$ python3 -q
>>> import numpy as np
>>> np.set_printoptions(suppress=True, linewidth=200)
>>> arr = np.load("sample19.npy")
>>> arr
array([[-4.5, -1. ,  1.3, -1.2],
       [ 2.5,  0.5,  1.1, -0.3],
       [ 5.5,  1.3,  0. , -1.9]])
>>> A2 = arr / np.linalg.norm(arr, axis=1)
Traceback (most recent call last):
  File "<python-input-4>", line 1, in <module>
    A2 = arr / np.linalg.norm(arr, axis=1)
         ~~~~^~~~~~~~~~~~~~~~~~~~~~~~~~~~~
ValueError: operands could not be broadcast together with shapes (3,4) (3,) 
>>> A2 = arr / np.linalg.norm(arr, axis=1, keepdims=True)
>>> gram = A2 @ A2.T
>>> gram[2].round(2)
array([-0.81,  0.9 ,  1.  ])
>>> np.argwhere(np.triu(np.abs(gram) > 0.95, 1))
array([], shape=(0, 2), dtype=int64)
>>> np.round(np.linalg.norm(A2, axis=1), 2)
array([1., 1., 1.])
>>> mat = np.tril(np.array([[-1, 1], [0, -2]]), -1) + np.eye(2, dtype=int)
>>> mat
array([[1, 0],
       [0, 1]])
>>> ev, V = np.linalg.eigh(mat)
>>> np.round(np.linalg.eigvalsh(mat @ mat), 2)
array([1., 1.])
>>> np.unique(ev.round(6) + 0, return_counts=True)[1]
array([2])
>>> np.round(np.linalg.svd(mat, compute_uv=False), 2)
array([1., 1.])
>>> (ev > 1e-8).sum(), (ev < -1e-8).sum()
(np.int64(2), np.int64(0))
>>> round(float(np.abs(np.linalg.eigvals(mat)).max()), 2)
1.0
>>> mat.inv()
Traceback (most recent call last):
  File "<python-input-18>", line 1, in <module>
    mat.inv()
    ^^^^^^^
AttributeError: 'numpy.ndarray' object has no attribute 'inv'
>>> np.trace(mat)
np.int64(2)
>>> (mat - mat.T) / 2
array([[0., 0.],
       [0., 0.]])
>>> round(float(np.linalg.det(mat)), 2)
1.0
>>> np.round(np.sort(np.abs(np.linalg.eigvals(mat))), 2)
array([1., 1.])
